% python3 -q
>>> import numpy as np
>>> np.set_printoptions(precision=3, suppress=True, linewidth=160, floatmode="fixed")
>>> tidy = lambda a: np.round(a, 3) + 0
>>> M = np.loadtxt("case11.csv", delimiter=",")
>>> print(M)
[[ 0.000  0.000  0.000]
 [12.000  0.000  0.000]
 [ 9.000  0.000  0.000]]
>>> # column 2 repeats column 1
>>> U, s, Vh = np.linalg.svd(M)
>>> print(s)
[15.000  0.000  0.000]
>>> print(np.argmax(s[:-1] / (s[1:] + 1e-6)) + 1)
1
>>> B = U[:, :1] @ np.diag(s[:1]) @ Vh[:1]
>>> print(np.abs(M - B).max())
0.0
>>> print(np.linalg.matrix_rank(M, rtol=0.05))
1
>>> print(np.linalg.matrix_rank(B))
1
>>> proj = np.triu(np.array([[0, 1, -3], [0, 1, 3], [-2, -1, 0]]), 1) + np.eye(3)
>>> B = proj @ M @ np.linalg.inv(proj)
>>> print(tidy(np.poly(B)))
[1.000 0.000 0.000 0.000]
>>> print(B)
[[-15.000  15.000 -90.000]
 [ 39.000 -39.000 234.000]
 [  9.000  -9.000  54.000]]
>>> print(np.trace(B), np.trace(M))
0.0 0.0
>>> U, s, Vh = np.linalg.svd(M)
>>> vecs = Vh[:(s > 1e-8).sum()]
>>> rng = np.random.default_rng(5031)
>>> vec = M[2] + 5 * M[1] + rng.integers(2) * np.eye(3)[1]
>>> print(vec)
[69.000  1.000  0.000]
>>> print(np.allclose(vecs.T @ vecs @ vec, vec))
False
>>> print([round(float(x), 3) for x in np.linalg.svd(M, compute_uv=False)[:3]])
[15.0, 0.0, 0.0]
>>> print(tidy(np.linalg.norm(M, 2) / np.linalg.norm(M)))
1.0
>>> feats = np.load("arr.npy")
>>> print(feats)
[[-0.104  0.994 -1.961]
 [ 0.026  0.877 -2.054]
 [-0.068  0.919 -1.798]
 [ 2.152  1.000 -1.075]
 [ 2.026  0.971 -0.986]
 [ 2.086  0.992 -1.022]
 [ 1.907  2.006  1.091]
 [ 2.063  1.968  1.005]
 [ 2.031  1.936  0.931]]
>>> B = feats / np.linalg.norm(feats, axis=1, keepdims=True)
>>> C2 = B @ B.T
>>> print((C2 - 2 * np.eye(9)).round(6).argmax(axis=1))
[2 2 0 5 5 4 7 8 7]
>>> print(tidy(np.linalg.norm(B, axis=1)))
[1.000 1.000 1.000 1.000 1.000 1.000 1.000 1.000 1.000]
>>> proj = feats @ np.linalg.solve(feats.T @ feats, feats.T)
>>> print(tidy(np.diag(proj)))
[0.374 0.321 0.310 0.359 0.305 0.327 0.368 0.327 0.307]
>>> print(np.allclose(proj @ proj, proj))
True
>>> print(tidy(np.trace(proj)))
3.0
>>> B = np.array([[2, 1], [-1, -1], [1, 0]])
>>> print(np.linalg.matrix_rank(feats @ B))
2
>>> print(np.vstack([feats, B.T]).shape)
(11, 3)
>>> print(np.linalg.matrix_rank(np.vstack([feats, B.T])))
3
>>> B = feats / np.sqrt((feats ** 2).mean(axis=1, keepdims=True))
>>> print(tidy(np.linalg.norm(B, axis=1)))
[1.732 1.732 1.732 1.732 1.732 1.732 1.732 1.732 1.732]
>>> F = np.load("dump.npy")
>>> print(F)
[[-3.000  0.000  0.000  0.000]
 [ 0.000  2.000  0.000  1.000]
 [ 0.000  1.000  2.000  1.000]
 [ 0.000  1.000  2.000  1.000]]
>>> # 2 blocks once reordered
>>> B = F / np.sqrt((F ** 2).mean(axis=1, keepdims=True))
>>> print(B[0])
[-2.000  0.000  0.000  0.000]
>>> print(tidy(np.linalg.norm(B, axis=1)))
[2.000 2.000 2.000 2.000]
>>> print(np.linalg.matrix_rank(F - F.mean(axis=1, keepdims=True)))
3
>>> print(np.linalg.matrix_rank(B) == np.linalg.matrix_rank(F))
True
>>> def softmax(z):
...     e = np.exp(z - z.max(axis=-1, keepdims=True))
...     return e / e.sum(axis=-1, keepdims=True)
... 
>>> print(tidy(softmax(F).sum(axis=1)))
[1.000 1.000 1.000 1.000]
>>> print(tidy(softmax(10 * F[2])))
[0.000 0.000 1.000 0.000]
>>> print(tidy(softmax(F[2])))
[0.072 0.197 0.534 0.197]
>>> S = F @ F.T / np.sqrt(4)
>>> print(softmax(S).round(6).argmax(axis=1))
[0 1 2 2]
>>> print(tidy(softmax(S)))
[[0.968 0.011 0.011 0.011]
 [0.045 0.550 0.202 0.202]
 [0.022 0.098 0.440 0.440]
 [0.022 0.098 0.440 0.440]]
>>> print(tidy(softmax(S + np.triu(np.full(S.shape, -np.inf), 1))))
[[1.000 0.000 0.000 0.000]
 [0.076 0.924 0.000 0.000]
 [0.039 0.175 0.786 0.000]
 [0.022 0.098 0.440 0.440]]
>>> B = F[0, 0] * F[1:] - np.outer(F[1:, 0], F[0])
>>> print(B)
[[ 0.000 -6.000 -0.000 -3.000]
 [ 0.000 -3.000 -6.000 -3.000]
 [ 0.000 -3.000 -6.000 -3.000]]
>>> print(F[:, 0] / F[0, 0])
[ 1.000 -0.000 -0.000 -0.000]
>>> print(np.linalg.matrix_rank(B), np.linalg.matrix_rank(F))
2 3
>>> U, s, Vh = np.linalg.svd(F, full_matrices=False)
>>> print(U.shape, s.shape, Vh.shape)
(4, 4) (4,) (4, 4)
>>> print(tidy(Vh @ Vh.T))
[[1.000 0.000 0.000 0.000]
 [0.000 1.000 0.000 0.000]
 [0.000 0.000 1.000 0.000]
 [0.000 0.000 0.000 1.000]]
>>> print(tidy(np.sqrt((s ** 2).sum())), tidy(np.linalg.norm(F)))
5.099 5.099
>>> print(tidy(s))
[3.742 3.000 1.732 0.000]
>>> print((s > 1e-8).sum())
3
>>> print(tidy(U.T @ U))
[[1.000 0.000 0.000 0.000]
 [0.000 1.000 0.000 0.000]
 [0.000 0.000 1.000 0.000]
 [0.000 0.000 0.000 1.000]]
>>> J = np.load("run2.npy")
>>> print(J)
[[-1.700 -0.900 -0.600]
 [-7.000 -5.000  2.000]
 [-0.700  0.300  1.500]
 [ 0.400  0.100  0.300]
 [ 0.000 -0.300  0.500]
 [-0.200 -1.900  0.600]
 [-1.200  1.500  1.300]
 [-0.400  0.100 -0.300]
 [-0.300 -0.500  0.500]
 [-2.300 -1.500 -1.900]
 [ 0.800  1.300  0.400]
 [-0.200  0.500  1.800]
 [-0.100  1.500  1.000]
 [-1.000  0.100 -0.300]
 [-0.900 -0.900 -2.500]
 [ 2.300  1.400  0.500]
 [-0.300  2.300 -0.800]
 [-0.200 -0.700  0.900]
 [ 0.900 -0.600  0.000]
 [-0.500  0.100 -0.200]
 [ 1.700  0.000  0.900]
 [-0.100 -0.600 -0.300]]
>>> W2 = J[[7, 2]].astype(float)
>>> for _ in range(3):
...     lab = np.linalg.norm(J[:, None] - W2, axis=-1).argmin(axis=1)
...     W2 = np.array([J[lab == j].mean(axis=0) for j in range(2)])
... 
>>> print(lab)
[0 1 0 0 0 0 0 0 0 0 0 0 0 0 0 0 0 0 0 0 0 0]
>>> print(np.bincount(lab))
[21  1]
>>> print(tidy(W2[1] - W2[0]))
[-6.810 -5.062  1.843]
>>> print(tidy(W2))
[[-0.190  0.062  0.157]
 [-7.000 -5.000  2.000]]
>>> print(np.abs(W2[1] - W2[0]).argmax())
0
>>> D = np.linalg.norm(J[:, None] - J[None], axis=-1)
>>> print(np.linalg.matrix_rank(D ** 2))
5
>>> print(np.flatnonzero(D[11] < D.mean() / 2))
[ 2 11 12]
>>> print(np.unravel_index(D.round(6).argmax(), D.shape))
(np.int64(1), np.int64(15))
>>> print(D.shape)
(22, 22)
>>> vec = np.array([2, 0, 2])
>>> target = J @ vec
>>> print(tidy(np.linalg.pinv(J) @ J))
[[1.000 0.000 0.000]
 [0.000 1.000 0.000]
 [0.000 0.000 1.000]]
>>> print(tidy(np.linalg.lstsq(J, target)[0]))
[2.000 0.000 2.000]
>>> print(tidy(target))
[ -4.600 -10.000   1.600   1.400   1.000   0.800   0.200  -1.400   0.400  -8.400   2.400   3.200   1.800  -2.600  -6.800   5.600  -2.200   1.400   1.800
  -1.400   5.200  -0.800]
>>> target = target + 0.05 * rng.normal(size=22)
>>> print(tidy(target))
[ -4.606 -10.020   1.513   1.434   0.999   0.783   0.216  -1.448   0.373  -8.416   2.394   3.234   1.778  -2.581  -6.815   5.600  -2.179   1.449   1.730
  -1.456   5.155  -0.779]
>>> coef, *_ = np.linalg.lstsq(J, target)
>>> print([round(float(np.linalg.norm(np.linalg.solve(J.T @ J + lam * np.eye(3), J.T @ target))), 2) for lam in (0, 1, 10, 100)])
[2.83, 2.72, 2.11, 0.85]
>>> print(tidy(coef))
[1.998 0.006 1.998]
>>> print(tidy(np.linalg.norm(target - J @ coef)))
0.166
>>> print([int(np.linalg.matrix_rank(np.linalg.matrix_power(M, p))) for p in range(1, 4)])
[1, 0, 0]
>>> W = np.array([[5, 6, 5, -5, -4],
...     [8, 9, 5, 7, 6],
...     [-3, 4, -8, -7, 8],
...     [4, 2, -2, 5, 6]])
>>> coef = np.array([2, 1, 0, 2, 0])
>>> H = np.maximum(F @ W + coef, 0)
>>> print(H)
[[ 0.000  0.000  0.000 17.000 12.000]
 [22.000 21.000  8.000 21.000 18.000]
 [ 8.000 20.000  0.000  0.000 28.000]
 [ 8.000 20.000  0.000  0.000 28.000]]
>>> print((H > 0).astype(int))
[[0 0 0 1 1]
 [1 1 1 1 1]
 [1 1 0 0 1]
 [1 1 0 0 1]]
>>> W2 = np.array([[1, 1], [-5, 2], [-1, -1], [-2, -5], [2, -1]])
>>> print(W @ W2)
[[-28  41]
 [-44 -20]
 [ 15  40]
 [ -2 -21]]
>>> W0 = np.loadtxt("mat.csv", delimiter=",")
>>> print(W0)
[[0.000 1.000]
 [1.000 0.000]]
>>> # orthonormal columns
>>> evals, vecs = np.linalg.eigh(W0)
>>> print((evals > 1e-8).sum(), (evals < -1e-8).sum())
1 1
>>> print(tidy(vecs.T @ W0 @ vecs))
[[-1.000  0.000]
 [ 0.000  1.000]]
>>> print(tidy(np.linalg.eigvalsh(W0 + 2 * np.eye(2))))
[1.000 3.000]
>>> print(evals)
[-1.000  1.000]
>>> print(tidy(np.linalg.svd(W0, compute_uv=False)))
[1.000 1.000]
>>> print(W0 - W0[0])
[[ 0.000  0.000]
 [ 1.000 -1.000]]
>>> print(W0.sum(axis=0))
[1.000 1.000]
>>> print(tidy(np.linalg.norm(W0, axis=0)))
[1.000 1.000]
>>> print(W0 @ W0.T)
[[1.000 0.000]
 [0.000 1.000]]
>>> print(tidy(np.linalg.svd(W0, compute_uv=False)))
[1.000 1.000]
>>> B = W0 / np.sqrt((W0 ** 2).mean(axis=1, keepdims=True))
>>> print(tidy(np.linalg.norm(B, axis=1)))
[1.414 1.414]
>>> print(np.linalg.matrix_rank(W0 - W0.mean(axis=1, keepdims=True)))
1
>>> mat = np.load("w.npy")
>>> print(mat)
[[7 0]
 [0 3]]
>>> # 2 blocks once reordered
>>> evals, vecs = np.linalg.eigh(mat)
>>> print(vecs.T @ mat @ vecs)
[[3.000 0.000]
 [0.000 7.000]]
>>> print((evals > 1e-8).sum(), (evals < -1e-8).sum())
2 0
>>> print(tidy(np.linalg.eigvalsh(mat @ mat)))
[ 9.000 49.000]
>>> Q = mat.astype(float).copy()
>>> for j in range(2):
...     Q[:, j] -= Q[:, :j] @ (Q[:, :j].T @ Q[:, j])
...     Q[:, j] /= np.linalg.norm(Q[:, j])
... 
>>> print(Q.T @ Q)
[[1.000 0.000]
 [0.000 1.000]]
>>> B = mat / np.sqrt((mat ** 2).mean(axis=1, keepdims=True))
>>> print(tidy(B[0]))
[1.414 0.000]
>>> print(np.linalg.matrix_rank(B) == np.linalg.matrix_rank(mat))
True
>>> proj = np.triu(np.array([[2, -1], [-2, -3]]), 1) + np.eye(2)
>>> B = proj @ mat @ np.linalg.inv(proj)
>>> print(np.linalg.matrix_rank(B))
2
>>> print(B)
[[7.000 4.000]
 [0.000 3.000]]
>>> print(np.trace(B), np.trace(mat))
10.0 10
>>> print(np.poly(B))
[  1.000 -10.000  21.000]
>>> A = np.array([[16, -3, 5, -6], [-3, -2, -4, 2], [5, -4, -14, -4], [-6, 2, -4, -14]])
>>> # equal to its transpose
>>> evals, vecs = np.linalg.eig(A)
>>> print(tidy(np.prod(evals)))
-7372.0
>>> print(tidy(A @ vecs[:, 0] - evals[0] * vecs[:, 0]))
[0.000 0.000 0.000 0.000]
>>> B = np.linalg.inv(A)
>>> print(tidy(np.linalg.slogdet(A)[0]))
-1.0
>>> print(np.allclose(B, A.T))
False
>>> print(tidy(np.linalg.cond(A)))
11.619
>>> print((np.abs(B) > 1e-9).astype(int))
[[1 1 1 1]
 [1 1 1 1]
 [1 1 1 1]
 [1 1 1 1]]
>>> B = np.array([[3, -1, 0], [1, -1, -1]])
>>> W2 = np.kron(B, A)
>>> print(W2)
[[ 48  -9  15 -18 -16   3  -5   6   0   0   0   0]
 [ -9  -6 -12   6   3   2   4  -2   0   0   0   0]
 [ 15 -12 -42 -12  -5   4  14   4   0   0   0   0]
 [-18   6 -12 -42   6  -2   4  14   0   0   0   0]
 [ 16  -3   5  -6 -16   3  -5   6 -16   3  -5   6]
 [ -3  -2  -4   2   3   2   4  -2   3   2   4  -2]
 [  5  -4 -14  -4  -5   4  14   4  -5   4  14   4]
 [ -6   2  -4 -14   6  -2   4  14   6  -2   4  14]]
>>> print(tidy(np.linalg.norm(W2, 2)), tidy(np.linalg.norm(B, 2) * np.linalg.norm(A, 2)))
65.099 65.099
>>> print(W2.shape)
(8, 12)
